% ipython --no-banner

In [1]: import numpy as np

In [2]: np.set_printoptions(suppress=True, linewidth=100)

In [3]: def tidy(a):
   ...:     return np.round(a, 3) + 0
   ...: 

In [4]: arr = np.load("data.npy")

In [5]: arr
Out[5]: 
array([[ 5.,  0.,  0.],
       [ 0.,  6., -9.],
       [ 0.,  1.,  1.]])

In [6]: # 2 groups of indices that never mix

In [7]: x0 = np.array([-1, -4, -2])

In [8]: target = arr @ x0

In [9]: beta, lr = np.zeros(3), 1 / np.linalg.norm(arr, 2) ** 2

In [10]: for i in range(40):
    ...:     beta -= lr * arr.T @ (arr @ beta - target)
    ...:     if i % 10 == 0: print(i, round(np.linalg.norm(arr @ beta - target), 3))
    ...: 
0 7.218
10 5.142
20 4.348
30 3.684

In [11]: tidy(np.linalg.cond(arr))
Out[11]: np.float64(7.805)

In [12]: C2 = arr.T @ arr

In [13]: (arr @ arr.T).shape
Out[13]: (3, 3)

In [14]: tidy(np.linalg.det(arr))
Out[14]: np.float64(75.0)

In [15]: np.flatnonzero(np.linalg.matrix_power((arr != 0) + (arr.T != 0) + np.eye(3), 3)[1])
Out[15]: array([1, 2])

In [16]: arr @ arr
Out[16]: 
array([[ 25.,   0.,   0.],
       [  0.,  27., -63.],
       [  0.,   7.,  -8.]])

In [17]: (arr != 0).astype(int)
Out[17]: 
array([[1, 0, 0],
       [0, 1, 1],
       [0, 1, 1]])

In [18]: tidy(np.sort(np.linalg.eigvals(arr).real))
Out[18]: array([3.5, 3.5, 5. ])

In [19]: W1 = np.array([[0, 1], [2, -1], [1, 2]])

In [20]: beta = np.array([1, -2])

In [21]: H = np.maximum(arr @ W1 + beta, 0)

In [22]: H
Out[22]: 
array([[1., 3.],
       [4., 0.],
       [4., 0.]])

In [23]: basis = np.array([[-3, 1, -1], [-3, -1, 2]])

In [24]: W1 @ basis
Out[24]: 
array([[-3, -1,  2],
       [-3,  3, -4],
       [-9, -1,  3]])

In [25]: (H @ basis).round(6).argmax(axis=1)
Out[25]: array([2, 1, 1])

In [26]: H @ basis
Out[26]: 
array([[-12.,  -2.,   5.],
       [-12.,   4.,  -4.],
       [-12.,   4.,  -4.]])

In [27]: B = arr / np.linalg.norm(arr, axis=1, keepdims=True)

In [28]: C2 = B @ B.T

In [29]: print(tidy(np.linalg.norm(B, axis=1)))
[1. 1. 1.]

In [30]: np.degrees(np.arccos(np.clip(C2[1, 0], -1, 1)))
Out[30]: np.float64(90.0)

In [31]: A = np.loadtxt("arr.csv", delimiter=",")

In [32]: tidy(A)
Out[32]: 
array([[0.417, 0.417, 0.167, 0.   ],
       [0.   , 0.333, 0.167, 0.5  ],
       [0.385, 0.   , 0.231, 0.385],
       [0.1  , 0.1  , 0.2  , 0.6  ]])

In [33]: C2 = A.T @ A

In [34]: tidy(np.diag(C2))
Out[34]: array([0.332, 0.295, 0.149, 0.758])

In [35]: print(tidy(np.trace(C2)), tidy((A ** 2).sum()))
1.533 1.533

In [36]: tidy(np.linalg.svd(A, compute_uv=False) ** 2)
Out[36]: array([1.104, 0.299, 0.129, 0.   ])

In [37]: U, sv, vt = np.linalg.svd(A)

In [38]: print(np.argmax(sv[:-1] / (sv[1:] + 1e-6)) + 1)
3

In [39]: B = U[:, :3] @ np.diag(sv[:3]) @ vt[:3]

In [40]: tidy(B)
Out[40]: 
array([[0.416, 0.417, 0.168, 0.   ],
       [0.001, 0.334, 0.164, 0.501],
       [0.385, 0.   , 0.229, 0.385],
       [0.099, 0.1  , 0.203, 0.599]])

In [41]: tidy(np.linalg.norm(A - B) / np.linalg.norm(A))
Out[41]: np.float64(0.004)

In [42]: print(np.linalg.matrix_rank(A, rtol=0.05))
3

In [43]: W1 = np.array([[3, 1], [1, 1], [3, 3], [1, 3]])

In [44]: beta = np.array([-2, -1])

In [45]: H = np.maximum(B @ W1 + beta, 0)

In [46]: np.linalg.matrix_rank(H)
Out[46]: np.int64(2)

In [47]: (H > 0).astype(int)
Out[47]: 
array([[1, 1],
       [0, 1],
       [1, 1],
       [0, 1]])

In [48]: basis = np.array([[2, 3], [2, 2]])

In [49]: print(W1 @ basis)
[[ 8 11]
 [ 4  5]
 [12 15]
 [ 8  9]]

In [50]: feats = np.load("layer2.npy")

In [51]: print(feats)
[[ -4   6  -3   0   5 -16  -6   5]
 [ -5   4  -2   4  -3   5   1   2]
 [ -5   8  -3  -4   5  -6  -4  -3]
 [ -4   3   0  -4   4 -11 -11  -1]
 [ -6   0  -3  -2   1  -8  -7  -7]
 [ -5   8  -2  -7  10 -13  -4  -2]
 [  0   0  -2   5   6  -2  -2  -3]
 [ -3   1   0   2   1   2  -4   1]
 [  0   0   0   0   0   0   0   0]
 [  1   2  -1  -2   5   2   2  -3]
 [ -5   4   2   2   6  -4  -5  -4]
 [ -3   1   0   2   1   2  -4   1]
 [ -6   2   3   4   1  -6  -7  -1]
 [  0   0   0   0   0   0   0   0]
 [ -1  -5   3   0   5  -6  -9  -5]
 [ -2   3  -1  -1   1  -4   5   2]
 [-10  11  -1   5  -2  -2   3   7]
 [  4  -3   0   3   4  -4  -5   3]
 [ -3   4  -4   9  -3   4   1   6]
 [ -8   2  -1   6  -2   2  -3  -2]
 [  2  -3   2  -2   4  -3  -5  -1]
 [ -3   1   0   2   1   2  -4   1]
 [ -5   4  -2   4  -3   5   1   2]
 [ -4   9   0  -1   6  -5   4   2]
 [ -8   8   0   6  -3   2  -2   5]
 [ -3   2  -4  -4   0  -5  -3  -3]
 [ -6   6  -2  -2   0  -8  -6   0]
 [ -3   1  -2   6   2  -8   1   2]
 [ -3   4  -4   9  -3   4   1   6]
 [ -1   5  -2  -3   6  -2   7  -1]
 [ -8   6  -6   0  -3   0  -2  -1]
 [ -3   1   0   2   1   2  -4   1]
 [ -9  11  -8  -3   3  -2   5  -2]
 [  2  -3   2  -2   4  -3  -5  -1]
 [ -1   4   0   7   0  -4  -3   7]
 [ -9   4  -1   0   1 -11 -10  -4]
 [ -6  -1   1   4   2  -1  -8  -3]]

In [52]: C2 = np.cov(feats, rowvar=False)

In [53]: np.argsort(-feats.std(axis=0).round(6), kind="stable")
Out[53]: array([5, 6, 3, 1, 7, 0, 4, 2])

In [54]: tidy(np.linalg.eigvalsh(C2)[::-1])
Out[54]: array([46.098, 27.155, 17.586, 12.003,  4.31 ,  3.72 ,  2.257,  0.442])

In [55]: tidy(np.polyfit(feats[:, 5], feats[:, 6], 1))
Out[55]: array([ 0.381, -1.435])

In [56]: cen = (feats - feats.mean(axis=0)) / feats.std(axis=0)

In [57]: print(tidy(cen.std(axis=0)))
[1. 1. 1. 1. 1. 1. 1. 1.]

In [58]: print(np.argwhere(np.abs(cen) > 2))
[[ 0  5]
 [ 4  7]
 [ 5  3]
 [ 5  4]
 [ 5  5]
 [14  1]
 [16  1]
 [16  7]
 [17  0]
 [18  3]
 [28  3]
 [29  6]
 [30  2]
 [32  1]
 [32  2]
 [34  7]]

In [59]: beta = np.linalg.lstsq(np.delete(cen, 2, axis=1), cen[:, 2])[0]

In [60]: print(np.abs(beta).argmax())
1

In [61]: B = np.c_[feats[:, :5] @ np.array([[0, 0, -2, 1, -1],
    ...:     [2, 1, 0, -2, 0],
    ...:     [2, 2, 2, 1, -1],
    ...:     [-1, 2, 1, 1, -1],
    ...:     [-2, 1, -1, -1, 1]]), np.array([-1, -1, -2, 2, 2, 1, 1, 2, -1, 2, 2, 1, -1, -1, 0, 1, -1, 2, -2, -3, -1, 3, 1, 1, 3, 2, 3, -3, 2, -1, 3, -1, -3, 2, 0, 1, 0])]

In [62]: B
Out[62]: 
array([[ -4,   5,  -3, -24,  12,  -1],
       [  6,   5,  13,  -8,   0,  -1],
       [  4,  -1,  -5, -33,  17,  -2],
       [  2,  -1,   0, -18,  12,   2],
       [ -6,  -9,   3, -12,  12,   2],
       [ -1,   0, -11, -40,  24,   1],
       [-21,  12,  -5,  -3,   3,   1],
       [ -2,   6,   7,  -4,   2,   2],
       [  0,   0,   0,   0,   0,  -1],
       [ -6,   1, -11, -11,   7,   2],
       [ -2,  18,  10, -15,   7,   2],
       [ -2,   6,   7,  -4,   2,   1],
       [  4,  17,  21,  -4,   0,  -1],
       [  0,   0,   0,   0,   0,  -1],
       [-14,   6,   3,   7,   3,   0],
       [  3,   0,   0, -11,   5,   1],
       [ 19,  17,  25, -26,   4,  -1],
       [-17,   7,  -9,   9,  -3,   2],
       [ -3,  11,  10,  -3,  -5,  -2],
       [  0,  10,  22,  -5,   1,  -3],
       [ -8,   1,  -6,   4,   2,  -1],
       [ -2,   6,   7,  -4,   2,   3],
       [  6,   5,  13,  -8,   0,   1],
       [  7,  13,   1, -29,  11,   1],
       [ 16,  17,  25, -15,  -1,   3],
       [  0, -14,  -6, -15,  11,   2],
       [ 10,  -2,   6, -22,  10,   3],
       [-12,  11,   6,  -3,   1,  -3],
       [ -3,  11,  10,  -3,  -5,   2],
       [ -3,   1, -11, -22,  12,  -1],
       [  6,  -9,   7, -23,  11,   3],
       [ -2,   6,   7,  -4,   2,  -1],
       [  3,  -8,  -4, -45,  23,  -3],
       [ -8,   1,  -6,   4,   2,   2],
       [  1,  18,   9,  -2,  -6,   0],
       [  4,   3,  15, -19,  11,   1],
       [ -8,  11,  16,  -1,   3,   0]])

In [63]: tidy(np.linalg.norm(B - feats @ np.linalg.lstsq(feats, B)[0], axis=0))
Out[63]: array([0.   , 0.   , 0.   , 0.   , 0.   , 9.623])

In [64]: tidy(np.linalg.norm(np.linalg.qr(feats)[0].T @ B, axis=0) ** 2 / ((B ** 2).sum(axis=0) + 1e-12))
Out[64]: array([1.   , 1.   , 1.   , 1.   , 1.   , 0.247])
